In [1]: import numpy as np

In [2]: np.set_printoptions(precision=3, suppress=True, linewidth=140, legacy="1.25")

In [3]: rnd = lambda a: np.round(a, 3) + 0

In [4]: data = np.load("block13.npy")

In [5]: data
Out[5]: 
array([[18,  0, 14, 18,  0, 14],
       [12, 16, 10, 12, 16, 10],
       [ 2, 10, 16,  2, 10, 16],
       [ 9,  0,  7, 27,  0, 21],
       [ 6,  8,  5, 18, 24, 15],
       [ 1,  5,  8,  3, 15, 24]])

In [6]: r0, v = data[1], data[0]

In [7]: r0 @ r0
Out[7]: 1000

In [8]: r0 @ v
Out[8]: 712

In [9]: pr = (r0 @ v) / (r0 @ r0) * r0

In [10]: np.outer(r0, v)
Out[10]: 
array([[216,   0, 168, 216,   0, 168],
       [288,   0, 224, 288,   0, 224],
       [180,   0, 140, 180,   0, 140],
       [216,   0, 168, 216,   0, 168],
       [288,   0, 224, 288,   0, 224],
       [180,   0, 140, 180,   0, 140]])

In [11]: rnd((v - pr) @ r0)
Out[11]: 0.0

In [12]: np.linalg.matrix_rank(np.outer(r0, v))
Out[12]: 1

In [13]: rnd(pr)
Out[13]: array([ 8.544, 11.392,  7.12 ,  8.544, 11.392,  7.12 ])

In [14]: Y = np.array([[2, 3], [3, 2], [2, 2], [1, 1], [3, 3], [3, 3]])

In [15]: np.einsum("ij,ij->i", data, data)
Out[15]: array([1040, 1000,  720, 1300, 1250,  900])

In [16]: np.linalg.matrix_rank(data @ Y)
Out[16]: 2

In [17]: np.einsum("ik,kj->ji", data, Y)
Out[17]: 
array([[124, 182, 146, 122, 181, 153],
       [142, 178, 138, 131, 179, 149]])

In [18]: np.einsum("ik,kj->ij", data, Y)
Out[18]: 
array([[124, 142],
       [182, 178],
       [146, 138],
       [122, 131],
       [181, 179],
       [153, 149]])

In [19]: Y.T @ data.T
Out[19]: 
array([[124, 182, 146, 122, 181, 153],
       [142, 178, 138, 131, 179, 149]])

In [20]: blk = np.stack([data, 3 * data, data[::-1]])

In [21]: rnd(np.linalg.norm(blk, axis=(1, 2)))
Out[21]: array([ 78.804, 236.411,  78.804])

In [22]: (blk @ data.T).shape
Out[22]: (3, 6, 6)

In [23]: W = np.array([[1, 3, 3, 2, 1, 1],
    ...:     [3, 0, 2, 3, 0, 2],
    ...:     [2, 2, 2, 3, 2, 0],
    ...:     [2, 3, 0, 2, 2, 1],
    ...:     [3, 1, 2, 3, 0, 1],
    ...:     [2, 2, 2, 0, 0, 1]])

In [24]: c = np.array([-4, 1, -3, 5, 2, -4])

In [25]: H = np.maximum(data @ W + c, 0)

In [26]: np.linalg.matrix_rank(H)
Out[26]: 6

In [27]: H
Out[27]: 
array([[106, 165, 107, 119,  84,  46],
       [168, 129, 137, 179,  58,  78],
       [126,  87, 107, 121,  40,  46],
       [115, 165,  80,  98,  79,  53],
       [174, 137, 119, 164,  54,  75],
       [127,  92, 104,  97,  25,  49]])

In [28]: basis = np.array([[4, 6, 5], [3, 6, 1], [7, 1, 0], [4, 3, 8], [6, 6, 0], [4, 9, 0]])

In [29]: W @ basis
Out[29]: 
array([[52, 48, 24],
       [46, 47, 39],
       [52, 47, 36],
       [41, 57, 29],
       [45, 44, 40],
       [32, 35, 12]])

In [30]: F = np.array([[0, 0, 2, 2, 0, 0, 0, 0],
    ...:     [0, 0, 0, 2, 2, 0, 0, 0],
    ...:     [0, 0, 0, 0, 2, 2, 0, 0],
    ...:     [0, 0, 0, 0, 0, 2, 2, 0],
    ...:     [0, 0, 0, 0, 0, 0, 2, 2],
    ...:     [2, 0, 0, 0, 0, 0, 0, 2],
    ...:     [2, 2, 0, 0, 0, 0, 0, 0],
    ...:     [0, 2, 2, 0, 0, 0, 0, 0]])

In [31]: # null space of dimension 1

In [32]: G = F.T @ F

In [33]: np.diag(G)
Out[33]: array([8, 8, 8, 8, 8, 8, 8, 8])

In [34]: np.linalg.matrix_rank(G)
Out[34]: 7

In [35]: (F @ F.T).shape
Out[35]: (8, 8)

In [36]: rnd(np.linalg.svd(F, compute_uv=False) ** 2)
Out[36]: array([16.   , 13.657, 13.657,  8.   ,  8.   ,  2.343,  2.343,  0.   ])

In [37]: rnd(np.linalg.eigvalsh(G)[::-1])
Out[37]: array([16.   , 13.657, 13.657,  8.   ,  8.   ,  2.343,  2.343,  0.   ])

In [38]: np.trace(G), (F ** 2).sum()
Out[38]: (64, 64)

In [39]: rng = np.random.default_rng(880671)

In [40]: mat = (rng.random((13, 13)) < 0.3) + np.eye(13)

In [41]: mat /= mat.sum(axis=1, keepdims=True)

In [42]: rnd(mat)
Out[42]: 
array([[0.25 , 0.   , 0.25 , 0.   , 0.   , 0.   , 0.   , 0.25 , 0.   , 0.   , 0.   , 0.25 , 0.   ],
       [0.   , 0.2  , 0.   , 0.   , 0.   , 0.   , 0.   , 0.2  , 0.2  , 0.   , 0.2  , 0.2  , 0.   ],
       [0.143, 0.143, 0.143, 0.143, 0.   , 0.   , 0.   , 0.   , 0.143, 0.   , 0.143, 0.   , 0.143],
       [0.   , 0.   , 0.   , 0.5  , 0.   , 0.   , 0.   , 0.   , 0.25 , 0.25 , 0.   , 0.   , 0.   ],
       [0.2  , 0.2  , 0.   , 0.   , 0.2  , 0.   , 0.   , 0.2  , 0.   , 0.   , 0.   , 0.2  , 0.   ],
       [0.   , 0.167, 0.   , 0.   , 0.   , 0.333, 0.167, 0.167, 0.   , 0.   , 0.167, 0.   , 0.   ],
       [0.125, 0.   , 0.   , 0.125, 0.125, 0.   , 0.25 , 0.125, 0.   , 0.   , 0.   , 0.125, 0.125],
       [0.   , 0.   , 0.   , 0.   , 0.25 , 0.25 , 0.   , 0.25 , 0.   , 0.   , 0.   , 0.   , 0.25 ],
       [0.167, 0.167, 0.   , 0.   , 0.   , 0.   , 0.167, 0.   , 0.167, 0.167, 0.   , 0.   , 0.167],
       [0.   , 0.   , 0.   , 0.   , 0.   , 0.2  , 0.   , 0.2  , 0.   , 0.2  , 0.2  , 0.2  , 0.   ],
       [0.   , 0.167, 0.167, 0.   , 0.   , 0.167, 0.167, 0.   , 0.   , 0.   , 0.167, 0.167, 0.   ],
       [0.   , 0.   , 0.333, 0.   , 0.   , 0.   , 0.   , 0.   , 0.   , 0.333, 0.   , 0.333, 0.   ],
       [0.   , 0.   , 0.   , 0.333, 0.   , 0.   , 0.   , 0.   , 0.   , 0.   , 0.   , 0.   , 0.667]])

In [43]: # row-stochastic, so 1 is an eigenvalue

In [44]: def softmax(z):
    ...:     e = np.exp(z - z.max(axis=-1, keepdims=True))
    ...:     return e / e.sum(axis=-1, keepdims=True)
    ...: 

In [45]: rnd(softmax(10 * mat[10]))
Out[45]: array([0.026, 0.137, 0.137, 0.026, 0.026, 0.137, 0.137, 0.026, 0.026, 0.026, 0.137, 0.137, 0.026])

In [46]: rnd(softmax(mat[10]))
Out[46]: array([0.071, 0.084, 0.084, 0.071, 0.071, 0.084, 0.084, 0.071, 0.071, 0.071, 0.084, 0.084, 0.071])

In [47]: S = mat @ mat.T / np.sqrt(13)

In [48]: rnd(softmax(S)[10] @ mat)
Out[48]: array([0.068, 0.081, 0.069, 0.083, 0.044, 0.074, 0.058, 0.107, 0.058, 0.073, 0.068, 0.114, 0.103])

In [49]: softmax(S).round(6).argmax(axis=1)
Out[49]: array([ 0,  1,  2,  3,  4,  5,  6,  7,  8,  9, 10, 11, 12])
